In [1]: import numpy as np

In [2]: np.set_printoptions(precision=1, suppress=True, linewidth=120, legacy="1.25")

In [3]: feats = np.load("mat.npy")

In [4]: feats
Out[4]: 
array([[ 0,  0,  0,  0,  0,  0,  0,  0],
       [ 0,  0,  0,  0,  0,  0, -3,  0],
       [ 0, -2,  0,  0,  0,  0,  0,  0],
       [ 0,  0,  0, -3,  0,  0,  0,  0],
       [-1,  0,  0,  0,  0,  0,  0,  0],
       [ 0,  0,  0,  0,  0,  0,  0,  0],
       [ 0,  0,  0,  0, -2,  0,  0,  0],
       [ 0,  0,  0,  0,  0,  0,  0, -3]])

In [5]: # looks like rank 6

In [6]: Uu, sigma, vt = np.linalg.svd(feats)

In [7]: print(sigma)
[3. 3. 3. 2. 2. 1. 0. 0.]

In [8]: M2 = Uu[:, :6] @ np.diag(sigma[:6]) @ vt[:6]

In [9]: np.abs(feats - M2).max()
Out[9]: 0.0

In [10]: print(np.linalg.matrix_rank(feats, rtol=0.05))
6

In [11]: round(float(np.linalg.norm(feats - M2) / np.linalg.norm(feats)), 1)
Out[11]: 0.0

In [12]: print(np.linalg.matrix_rank(M2))
6

In [13]: rng = np.random.default_rng(10)

In [14]: idx = rng.permutation(8)

In [15]: idx
Out[15]: array([1, 2, 3, 4, 6, 7, 5, 0])

In [16]: M2 = feats[idx][:, idx]

In [17]: print(np.allclose(M2, feats))
False

In [18]: round(np.linalg.det(M2), 1), np.round(np.linalg.det(feats[idx]), 1)
Out[18]: (0.0, 0.0)

In [19]: print(np.sort(np.abs(np.linalg.eigvals(M2))))
[0. 0. 0. 0. 0. 0. 3. 3.]

In [20]: np.abs(np.diag(np.linalg.qr(feats)[1])) > 1e-9
Out[20]: array([ True,  True, False,  True,  True, False, False,  True])

In [21]: print(np.allclose(feats[:-1].T @ np.linalg.lstsq(feats[:-1].T, feats[-1])[0], feats[-1]))
False

In [22]: np.unique(feats.round(6), axis=0).shape
Out[22]: (7, 8)

In [23]: x0 = np.array([-2, 3, 2, 2, -3, 0, 2, -1])

In [24]: a = np.maximum(feats @ x0, 0)

In [25]: print(np.flatnonzero(a > 1e-9))
[4 6 7]

In [26]: feats * (a > 1e-9)[:, None]
Out[26]: 
array([[ 0,  0,  0,  0,  0,  0,  0,  0],
       [ 0,  0,  0,  0,  0,  0,  0,  0],
       [ 0,  0,  0,  0,  0,  0,  0,  0],
       [ 0,  0,  0,  0,  0,  0,  0,  0],
       [-1,  0,  0,  0,  0,  0,  0,  0],
       [ 0,  0,  0,  0,  0,  0,  0,  0],
       [ 0,  0,  0,  0, -2,  0,  0,  0],
       [ 0,  0,  0,  0,  0,  0,  0, -3]])

In [27]: print(a)
[0 0 0 0 2 0 6 3]

In [28]: feats.T @ a
Out[28]: array([ -2,   0,   0,   0, -12,   0,   0,  -9])

In [29]: np.maximum(feats @ (3 * x0), 0)
Out[29]: array([ 0,  0,  0,  0,  6,  0, 18,  9])

In [30]: Uu, sigma, vt = np.linalg.svd(feats, full_matrices=False)

In [31]: Uu.shape, sigma.shape, vt.shape
Out[31]: ((8, 8), (8,), (8, 8))

In [32]: print(np.sqrt((sigma ** 2).sum()), np.round(np.linalg.norm(feats), 1))
6.0 6.0

In [33]: vt @ vt.T
Out[33]: 
array([[1., 0., 0., 0., 0., 0., 0., 0.],
       [0., 1., 0., 0., 0., 0., 0., 0.],
       [0., 0., 1., 0., 0., 0., 0., 0.],
       [0., 0., 0., 1., 0., 0., 0., 0.],
       [0., 0., 0., 0., 1., 0., 0., 0.],
       [0., 0., 0., 0., 0., 1., 0., 0.],
       [0., 0., 0., 0., 0., 0., 1., 0.],
       [0., 0., 0., 0., 0., 0., 0., 1.]])

In [34]: print(Uu.T @ Uu)
[[1. 0. 0. 0. 0. 0. 0. 0.]
 [0. 1. 0. 0. 0. 0. 0. 0.]
 [0. 0. 1. 0. 0. 0. 0. 0.]
 [0. 0. 0. 1. 0. 0. 0. 0.]
 [0. 0. 0. 0. 1. 0. 0. 0.]
 [0. 0. 0. 0. 0. 1. 0. 0.]
 [0. 0. 0. 0. 0. 0. 1. 0.]
 [0. 0. 0. 0. 0. 0. 0. 1.]]

In [35]: W0 = np.loadtxt("x.csv", delimiter=",")

In [36]: W0
Out[36]: 
array([[ 0., -1., -2.,  9.],
       [ 0.,  2.,  2.,  5.],
       [-1.,  2.,  1.,  9.],
       [ 0.,  0.,  0.,  2.]])

In [37]: W0.ravel(order="F")
Out[37]: array([ 0.,  0., -1.,  0., -1.,  2.,  2.,  0., -2.,  2.,  1.,  0.,  9.,  5.,  9.,  2.])

In [38]: W0.reshape(2, -1)
Out[38]: 
array([[ 0., -1., -2.,  9.,  0.,  2.,  2.,  5.],
       [-1.,  2.,  1.,  9.,  0.,  0.,  0.,  2.]])

In [39]: t3 = W0.reshape(4, 2, -1)

In [40]: t3.transpose(1, 0, 2)
Out[40]: 
array([[[ 0., -1.],
        [ 0.,  2.],
        [-1.,  2.],
        [ 0.,  0.]],

       [[-2.,  9.],
        [ 2.,  5.],
        [ 1.,  9.],
        [ 0.,  2.]]])

In [41]: np.einsum("ihd,ihd->ih", t3, t3)
Out[41]: 
array([[ 1., 85.],
       [ 4., 29.],
       [ 5., 82.],
       [ 0.,  4.]])

In [42]: np.swapaxes(t3, 1, 2)[0]
Out[42]: 
array([[ 0., -2.],
       [-1.,  9.]])

In [43]: idx = rng.permutation(4)

In [44]: idx
Out[44]: array([1, 3, 2, 0])

In [45]: M2 = W0[idx][:, idx]

In [46]: M2
Out[46]: 
array([[ 2.,  5.,  2.,  0.],
       [ 0.,  2.,  0.,  0.],
       [ 2.,  9.,  1., -1.],
       [-1.,  9., -2.,  0.]])

In [47]: round(float(np.linalg.det(M2)), 1), np.round(np.linalg.det(W0[idx]), 1)
Out[47]: (-4.0, -4.0)

In [48]: np.diag(M2)
Out[48]: array([2., 2., 1., 0.])

In [49]: q, r_ = np.linalg.qr(W0)

In [50]: abs(r_[0, 0]), np.round(np.linalg.norm(W0[:, 0]), 1)
Out[50]: (1.0, 1.0)

In [51]: np.abs(np.diag(r_))
Out[51]: array([1. , 2.2, 0.9, 2. ])

In [52]: np.allclose(r_.T @ r_, W0.T @ W0)
Out[52]: True

In [53]: q.shape, r_.shape
Out[53]: ((4, 4), (4, 4))

In [54]: q @ r_
Out[54]: 
array([[ 0., -1., -2.,  9.],
       [ 0.,  2.,  2.,  5.],
       [-1.,  2.,  1.,  9.],
       [ 0.,  0.,  0.,  2.]])

In [55]: np.round(q.T @ q, 1) + 0
Out[55]: 
array([[1., 0., 0., 0.],
       [0., 1., 0., 0.],
       [0., 0., 1., 0.],
       [0., 0., 0., 1.]])

In [56]: r_
Out[56]: 
array([[-1. ,  2. ,  1. ,  9. ],
       [ 0. , -2.2, -2.7, -0.4],
       [ 0. ,  0. , -0.9, 10.3],
       [ 0. ,  0. ,  0. ,  2. ]])

In [57]: x0 = np.array([1, -1, -1, 1])

In [58]: a = np.maximum(W0 @ x0, 0)

In [59]: np.maximum(W0 @ (3 * x0), 0)
Out[59]: array([36.,  3., 15.,  6.])

In [60]: a
Out[60]: array([12.,  1.,  5.,  2.])

In [61]: np.flatnonzero(a > 1e-9)
Out[61]: array([0, 1, 2, 3])

In [62]: q = W0.astype(float).copy()

In [63]: for j in range(4):
    ...:     q[:, j] -= q[:, :j] @ (q[:, :j].T @ q[:, j])
    ...:     q[:, j] /= np.linalg.norm(q[:, j])
    ...: 

In [64]: np.round(q.T @ W0, 1) + 0
Out[64]: 
array([[  1. ,  -2. ,  -1. ,  -9. ],
       [  0. ,   2.2,   2.7,   0.4],
       [  0. ,   0. ,   0.9, -10.3],
       [  0. ,   0. ,   0. ,   2. ]])

In [65]: mat = np.load("run8.npy")

In [66]: mat
Out[66]: 
array([[ 22, -15,  13,   2],
       [-15,  36,  -1, -23],
       [ 13,  -1,  54,   5],
       [  2, -23,   5,  50]])

In [67]: ev, evecs = np.linalg.eig(mat)

In [68]: np.sort(np.linalg.eigvals(mat.T))
Out[68]: array([ 6.5, 28.4, 54.4, 72.8])

In [69]: np.round(mat @ evecs[:, 0] - ev[0] * evecs[:, 0], 1) + 0
Out[69]: array([0., 0., 0., 0.])

In [70]: ev
Out[70]: array([ 6.5, 28.4, 72.8, 54.4])

In [71]: np.round(np.prod(ev), 1)
Out[71]: 726696.0

In [72]: M2 = W0 + rng.integers(-2, 3, (4, 3)) @ rng.integers(-2, 3, (3, 4))

In [73]: M2
Out[73]: 
array([[-4.,  5.,  1.,  9.],
       [ 0., -2.,  0.,  1.],
       [-7., 12.,  3.,  9.],
       [-4.,  0., -3., -5.]])

In [74]: print(np.round(np.linalg.svd(M2 - W0, compute_uv=False), 1) + 0)
[14.7  9.7  1.6  0. ]
